% python3 -q
>>> import numpy as np
>>> import numpy.linalg as la
>>> np.set_printoptions(precision=2, suppress=True, linewidth=100)
>>> def rd(a):
...     return np.round(a, 2) + 0
... 
>>> O, _ = la.qr(np.array([[0.3, -1.2], [1.6, 0.4], [-0.4, -0.3], [-1.0, -1.2]]))
>>> arr = O @ O.T
>>> print(rd(arr))
[[ 0.74  0.27  0.04  0.34]
 [ 0.27  0.7  -0.15 -0.33]
 [ 0.04 -0.15  0.05  0.15]
 [ 0.34 -0.33  0.15  0.51]]
>>> # rank 2
>>> print(rd(la.eigvals(arr).sum().real))
2.0
>>> print(rd(la.eigvals(arr)))
[1. 0. 1. 0.]
>>> w, V = la.eigh(arr)
>>> x = np.array([2, -2, 7, -2])
>>> print(rd(np.abs(arr).sum(axis=1).max()), rd(np.abs(w).max()))
1.46 1.0
>>> print(rd(V * np.maximum(w, 0) @ V.T))
[[ 0.74  0.27  0.04  0.34]
 [ 0.27  0.7  -0.15 -0.33]
 [ 0.04 -0.15  0.05  0.15]
 [ 0.34 -0.33  0.15  0.51]]
>>> print(rd(V * np.abs(w) @ V.T))
[[ 0.74  0.27  0.04  0.34]
 [ 0.27  0.7  -0.15 -0.33]
 [ 0.04 -0.15  0.05  0.15]
 [ 0.34 -0.33  0.15  0.51]]
>>> print(rd(la.eigvalsh(arr[1:, 1:])))
[0.   0.26 1.  ]
>>> print(rd(x @ arr @ x))
3.92
>>> print(np.allclose(arr[:-1].T @ la.lstsq(arr[:-1].T, arr[-1])[0], arr[-1]))
True
>>> print(rd(arr @ la.pinv(arr) @ arr))
[[ 0.74  0.27  0.04  0.34]
 [ 0.27  0.7  -0.15 -0.33]
 [ 0.04 -0.15  0.05  0.15]
 [ 0.34 -0.33  0.15  0.51]]
>>> print(rd(np.trace(la.pinv(arr) @ arr)))
2.0
>>> m1 = np.array([[2, 0, 0], [0, 2, 0], [0, 0, 1]])
>>> # symmetric, so the eigenvalues are real
>>> print((m1 != 0).astype(int))
[[1 0 0]
 [0 1 0]
 [0 0 1]]
>>> print((la.matrix_power((m1 != 0) + (m1.T != 0) + np.eye(3), 3) > 0).astype(int))
[[1 0 0]
 [0 1 0]
 [0 0 1]]
>>> print(rd(la.det(m1)))
4.0
>>> print(np.flatnonzero(la.matrix_power((m1 != 0) + (m1.T != 0) + np.eye(3), 3)[0]))
[0]
>>> print(rd(la.eigvals(m1).sum().real))
5.0
>>> print(np.poly(m1))
[ 1. -5.  8. -4.]
>>> print(np.kron(np.eye(2, dtype=int), m1))
[[2 0 0 0 0 0]
 [0 2 0 0 0 0]
 [0 0 1 0 0 0]
 [0 0 0 2 0 0]
 [0 0 0 0 2 0]
 [0 0 0 0 0 1]]
>>> print(rd(la.det(m1.T)))
4.0
>>> print(rd(la.det(m1[::-1])))
-4.0
>>> f = np.array([1, 2, 0]) + 0.5
>>> J = np.eye(3) - 2 * np.outer(f, f) / (f @ f)
>>> print(rd(J))
[[ 0.49 -0.86 -0.17]
 [-0.86 -0.43 -0.29]
 [-0.17 -0.29  0.94]]
>>> print(np.all(la.eigvalsh(J) > 0))
False
>>> W = np.array([[2, 2, -2, -2], [1, -1, 0, -2], [2, -1, 0, -2]])
>>> c = np.array([-1, 2, 0, 1])
>>> act = np.maximum(J @ W + c, 0)
>>> print(la.matrix_rank(act))
3
>>> cent = np.array([[-5, -2, -5], [-4, -1, 1], [-3, 4, 3], [0, 5, 4]])
>>> print((act @ cent).round(6).argmax(axis=1))
[2 1 2]
>>> Lm = la.cholesky(m1)
>>> print(rd(Lm))
[[1.41 0.   0.  ]
 [0.   1.41 0.  ]
 [0.   0.   1.  ]]
>>> M = np.loadtxt("x.csv", delimiter=",")
>>> print(M)
[[-17.64 -12.19  -0.27  -8.69]
 [  9.96   4.37  -4.51   3.63]
 [ -3.89   4.36  12.51   1.65]
 [  3.3    0.75  -2.68   0.84]
 [ 16.87  12.65   2.04   8.8 ]
 [ 16.62   5.84  -9.96   5.11]
 [-14.41 -13.89  -7.14  -9.03]
 [ -7.23   3.58  15.26   0.86]
 [-10.82  -4.05   6.18  -3.42]
 [ 14.26   7.04  -4.8    5.47]
 [ -0.64   2.74   5.72   1.28]
 [  7.39   1.01  -7.29   1.4 ]
 [ -6.61  -1.35   5.59  -1.57]
 [-13.2   -2.79  11.16  -3.13]
 [ -3.13   3.81  10.77   1.64]
 [  6.22  13.26  16.04   7.65]
 [  9.45   9.4    5.33   6.1 ]
 [  6.2   13.3   16.14   7.62]
 [ 15.85   8.53  -4.34   6.48]
 [ 21.78  10.28  -8.17   8.21]
 [  5.     2.16  -2.17   1.8 ]
 [  7.1   15.23  18.37   8.84]]
>>> x = np.ones(3)
>>> for _ in range(4):
...     x = m1 @ x
...     x /= la.norm(x)
...     print(round(x @ m1 @ x, 2))
... 
1.89
1.97
1.99
2.0
>>> print(rd(la.eigvalsh(m1)[-1]))
2.0
>>> Y = np.c_[M[:, :2] @ np.array([[1, 9], [0, 2]]), np.array([0, 0, 2, 0, 0, 3, 1, 2, 2, 2, 3, 3, 1, 2, 0, 0, 3, 1, 0, 0, 1, 3])]
>>> print(rd(Y))
[[ -17.64 -183.14    0.  ]
 [   9.96   98.38    0.  ]
 [  -3.89  -26.29    2.  ]
 [   3.3    31.2     0.  ]
 [  16.87  177.13    0.  ]
 [  16.62  161.26    3.  ]
 [ -14.41 -157.47    1.  ]
 [  -7.23  -57.91    2.  ]
 [ -10.82 -105.48    2.  ]
 [  14.26  142.42    2.  ]
 [  -0.64   -0.28    3.  ]
 [   7.39   68.53    3.  ]
 [  -6.61  -62.19    1.  ]
 [ -13.2  -124.38    2.  ]
 [  -3.13  -20.55    0.  ]
 [   6.22   82.5     0.  ]
 [   9.45  103.85    3.  ]
 [   6.2    82.4     1.  ]
 [  15.85  159.71    0.  ]
 [  21.78  216.58    0.  ]
 [   5.     49.32    1.  ]
 [   7.1    94.36    3.  ]]
>>> print(la.matrix_rank(Y))
3
>>> print(rd(la.norm(Y - M @ la.lstsq(M, Y)[0], axis=0)))
[0.   0.   6.98]
>>> print(rd(la.norm(la.qr(M)[0].T @ Y, axis=0) ** 2 / ((Y ** 2).sum(axis=0) + 1e-12)))
[1.   1.   0.29]
>>> print(la.matrix_rank(np.c_[M, Y]))
5
>>> cent = Y[[9, 21]].astype(float)
>>> for _ in range(7):
...     labels = la.norm(Y[:, None] - cent, axis=-1).argmin(axis=1)
...     cent = np.array([Y[labels == j].mean(axis=0) for j in range(2)])
... 
>>> print(labels)
[1 0 1 0 0 0 1 1 1 0 1 0 1 1 1 0 0 0 0 0 0 0]
>>> print(np.bincount(labels))
[13  9]
>>> print(rd(cent[1] - cent[0]))
[ -19.39 -194.86    0.21]
>>> print(rd(cent))
[[ 10.77 112.9    1.23]
 [ -8.62 -81.97   1.44]]
>>> Y = np.array([[-6, 5, -4], [-8, 8, -2], [-3, -5, 5]])
>>> print(la.matrix_rank(cent @ Y))
2
>>> print(rd(cent @ Y))
[[-971.47  950.86 -262.71]
 [ 703.1  -706.04  205.63]]
>>> print(rd(np.einsum("ik,kj->ji", cent, Y)))
[[-971.47  703.1 ]
 [ 950.86 -706.04]
 [-262.71  205.63]]
>>> print(rd(np.einsum("ij->j", cent)))
[ 2.15 30.93  2.68]
>>> print(rd(Y.T @ cent.T))
[[-971.47  703.1 ]
 [ 950.86 -706.04]
 [-262.71  205.63]]
>>> print(rd(np.einsum("ij,ij->i", cent, cent)))
[12862.86  6794.72]
